% python3 -q
>>> import numpy as np
>>> import numpy.linalg as la
>>> np.set_printoptions(suppress=True, linewidth=140)
>>> def rd(a):
...     return np.round(a, 2) + 0
... 
>>> feats = np.load("data.npy")
>>> print(rd(feats))
[[ 13.55   4.56 -13.98]
 [ 11.66  -0.97  16.22]
 [-19.6   -2.55  -3.08]
 [-17.66  -4.23   8.39]
 [  7.84  -1.93  18.3 ]
 [ -2.35  -3.75  19.5 ]
 [ 18.44   4.05  -6.6 ]
 [-19.67  -3.34   1.41]
 [ 19.75   2.92   1.12]
 [-18.29  -4.09   6.98]
 [-19.42  -3.6    3.13]
 [  1.72   3.66 -19.59]
 [ -7.94   1.91 -18.26]
 [-17.82  -1.25  -9.  ]
 [ -7.85  -4.33  17.88]
 [ -5.45   2.45 -19.09]
 [-17.17  -0.93 -10.22]
 [-19.47  -2.39  -3.9 ]
 [ 19.34   2.25   4.57]
 [ 19.31   2.23   4.69]
 [-18.31  -4.08   6.93]
 [ 17.76   4.21  -8.17]
 [ -0.35  -3.47  19.69]
 [-12.19   0.82 -15.83]
 [-11.58  -4.54  15.66]
 [ 13.59   4.56 -13.94]
 [  1.71  -3.14  19.68]]
>>> left, sigma, vt = la.svd(feats)
>>> print(np.argmax(sigma[:-1] / (sigma[1:] + 1e-6)) + 1)
2
>>> print(rd(sigma))
[78.16 68.49  0.  ]
>>> out = left[:, :2] @ np.diag(sigma[:2]) @ vt[:2]
>>> print(la.matrix_rank(out))
2
>>> print(rd(la.norm(feats - out) / la.norm(feats)))
0.0
>>> Xc = feats - feats.mean(axis=0)
>>> V = la.svd(Xc)[2][:2]
>>> out = Xc - Xc @ V.T @ V
>>> print(rd(out.std(axis=0)))
[0. 0. 0.]
>>> print(rd(la.norm(out) / la.norm(Xc)))
0.0
>>> print(rd((Xc @ V.T).std(axis=0)))
[14.79 13.17]
>>> print(la.norm(out, axis=1).round(6).argmax())
0
>>> lab = feats[:, 2] > np.median(feats[:, 2])
>>> u = feats[lab].mean(axis=0) - feats[~lab].mean(axis=0)
>>> print(rd((((feats - feats.mean(axis=0)) @ u > 0) == lab).mean()))
0.96
>>> C2 = np.cov(feats, rowvar=False)
>>> print(rd(feats.std(axis=0)))
[14.59  3.22 13.  ]
>>> print(rd(np.polyfit(feats[:, 1], feats[:, 0], 1)))
[ 3.24 -0.81]
>>> print(rd(C2))
[[220.95  34.83  -0.2 ]
 [ 34.83  10.76 -30.45]
 [ -0.2  -30.45 175.57]]
>>> print(C2.shape)
(3, 3)
>>> print(np.argsort(-feats.std(axis=0).round(6), kind="stable"))
[0 2 1]
